$ python3 -q
>>> import numpy as np
>>> import numpy.linalg as la
>>> np.set_printoptions(precision=2, suppress=True, linewidth=160, floatmode="fixed")
>>> rd = lambda a: np.round(a, 2) + 0
>>> O, _ = la.qr(np.array([[0.6, 0.9, 0.3, 2.1],
...     [0.9, -1.1, -1.1, -1.2],
...     [-0.3, 1.3, -1.0, -1.2],
...     [-0.8, -0.8, 0.1, -1.4]]))
>>> E = 2 * O
>>> rd(E)
array([[-0.87,  0.93,  0.66,  1.40],
       [-1.31, -0.97, -1.11,  0.35],
       [ 0.44,  1.22, -1.51,  0.17],
       [ 1.16, -0.85, -0.19,  1.38]])
>>> rd((E + E.T) / 2)
array([[-0.87, -0.19,  0.55,  1.28],
       [-0.19, -0.97,  0.05, -0.25],
       [ 0.55,  0.05, -1.51, -0.01],
       [ 1.28, -0.25, -0.01,  1.38]])
>>> np.allclose(E @ E.T, E.T @ E)
True
>>> rd((E - E.T) / 2)
array([[ 0.00,  1.12,  0.11,  0.12],
       [-1.12,  0.00, -1.17,  0.60],
       [-0.11,  1.17,  0.00,  0.18],
       [-0.12, -0.60, -0.18,  0.00]])
>>> rd(la.det(E))
np.float64(-16.0)
>>> rd(np.abs(la.eigvals(E)).max())
np.float64(2.0)
>>> rd(np.trace(E))
np.float64(-1.98)
>>> rd(la.det(E.T))
np.float64(-16.0)
>>> rd(np.einsum("ii->", E))
np.float64(-1.98)
>>> rd(la.det(E[::-1]))
np.float64(-16.0)
>>> rng = np.random.default_rng(803)
>>> lab = rng.permutation(4)
>>> lab
array([1, 3, 2, 0])
>>> out = E[lab][:, lab]
>>> rd(la.det(out)), rd(la.det(E[lab]))
(np.float64(-16.0), np.float64(-16.0))
>>> rd(np.diag(out))
array([-0.97,  1.38, -1.51, -0.87])
